% python3 -q
>>> import numpy as np
>>> import numpy.linalg as la
>>> np.set_printoptions(precision=2, suppress=True, linewidth=160)
>>> rd = lambda a: np.round(a, 2) + 0
>>> K = np.array([[0.2, 0.2, 0.3],
...     [-1.1, -1.1, 1.7],
...     [1.1, -0.2, 0.3],
...     [0.1, 0.0, -1.5],
...     [-1.4, 0.2, -0.9],
...     [0.6, 0.4, -1.3],
...     [0.7, 0.6, -0.6]])
>>> K[:, 0] *= 3
>>> rd(K)
array([[ 0.6,  0.2,  0.3],
       [-3.3, -1.1,  1.7],
       [ 3.3, -0.2,  0.3],
       [ 0.3,  0. , -1.5],
       [-4.2,  0.2, -0.9],
       [ 1.8,  0.4, -1.3],
       [ 2.1,  0.6, -0.6]])
>>> Y = np.c_[K[:, :2] @ np.array([[3, 0], [3, 0]]), np.array([-8, -7, -6, -2, 6, 1, -7])]
>>> rd(Y)
array([[  2.4,   0. ,  -8. ],
       [-13.2,   0. ,  -7. ],
       [  9.3,   0. ,  -6. ],
       [  0.9,   0. ,  -2. ],
       [-12. ,   0. ,   6. ],
       [  6.6,   0. ,   1. ],
       [  8.1,   0. ,  -7. ]])
>>> rd(la.norm(la.qr(K)[0].T @ Y, axis=0) ** 2 / ((Y ** 2).sum(axis=0) + 1e-12))
array([1.  , 0.  , 0.37])
>>> la.matrix_rank(np.c_[K, Y])
np.int64(4)
>>> rd(la.norm(Y - K @ la.lstsq(K, Y)[0], axis=0))
array([ 0.  ,  0.  , 12.24])
>>> A = np.loadtxt("layer16.csv", delimiter=",")
>>> A
array([[ 1.9 ,  5.74,  0.  ,  0.3 , -1.1 ,  2.4 ],
       [ 0.9 ,  2.7 ,  0.  ,  1.3 , -3.2 , -0.1 ],
       [-0.5 , -1.5 ,  0.  ,  1.  ,  0.2 , -1.3 ],
       [ 1.1 ,  3.29, -0.9 ,  0.5 , -0.8 ,  1.8 ],
       [-0.8 , -2.4 ,  0.2 ,  0.1 , -1.5 , -0.4 ],
       [-1.  , -3.  ,  0.3 ,  0.5 ,  1.8 ,  0.3 ],
       [ 0.1 ,  0.29,  2.3 ,  0.7 , -1.  ,  1.  ],
       [-0.6 , -1.8 , -1.7 ,  0.8 , -0.2 , -0.9 ],
       [-0.7 , -2.1 ,  0.2 , -1.3 , -0.3 ,  0.3 ],
       [-0.2 , -0.62,  0.3 , -0.1 ,  2.1 ,  0.4 ],
       [-0.7 , -2.1 , -2.3 , -1.9 , -0.7 ,  0.1 ],
       [-0.5 , -1.52,  0.9 , -0.3 ,  1.3 ,  0.6 ],
       [-0.2 , -0.54, -1.1 ,  0.2 ,  0.2 ,  0.1 ]])
>>> vec = np.array([0, 5, 2, 1, 3, 5])
>>> y = A @ vec
>>> rd(y)
array([ 37.7 ,   4.7 , -12.4 ,  21.75, -18.  ,  -7.  ,   8.75, -16.7 , -10.8 ,   5.7 , -18.6 ,   0.8 ,  -3.6 ])
>>> rd(la.pinv(A) @ A)
array([[1., 0., 0., 0., 0., 0.],
       [0., 1., 0., 0., 0., 0.],
       [0., 0., 1., 0., 0., 0.],
       [0., 0., 0., 1., 0., 0.],
       [0., 0., 0., 0., 1., 0.],
       [0., 0., 0., 0., 0., 1.]])
>>> rd(la.solve(A.T @ A, A.T @ y))
array([0., 5., 2., 1., 3., 5.])
>>> rng = np.random.default_rng(83207)
>>> y = y + 0.1 * rng.normal(size=13)
>>> rd(y)
array([ 37.65,   4.84, -12.21,  21.73, -18.01,  -6.94,   8.75, -16.73, -10.75,   5.53, -18.77,   0.81,  -3.62])
>>> b, *_ = la.lstsq(A, y)
>>> rd(A.T @ (y - A @ b))
array([0., 0., 0., 0., 0., 0.])
>>> [round(float(la.norm(la.solve(A.T @ A + lam * np.eye(6), A.T @ y))), 2) for lam in (0, 1, 10, 100)]
[8.6, 7.5, 5.98, 2.74]
>>> b.round()
array([-2.,  6.,  2.,  1.,  3.,  5.])
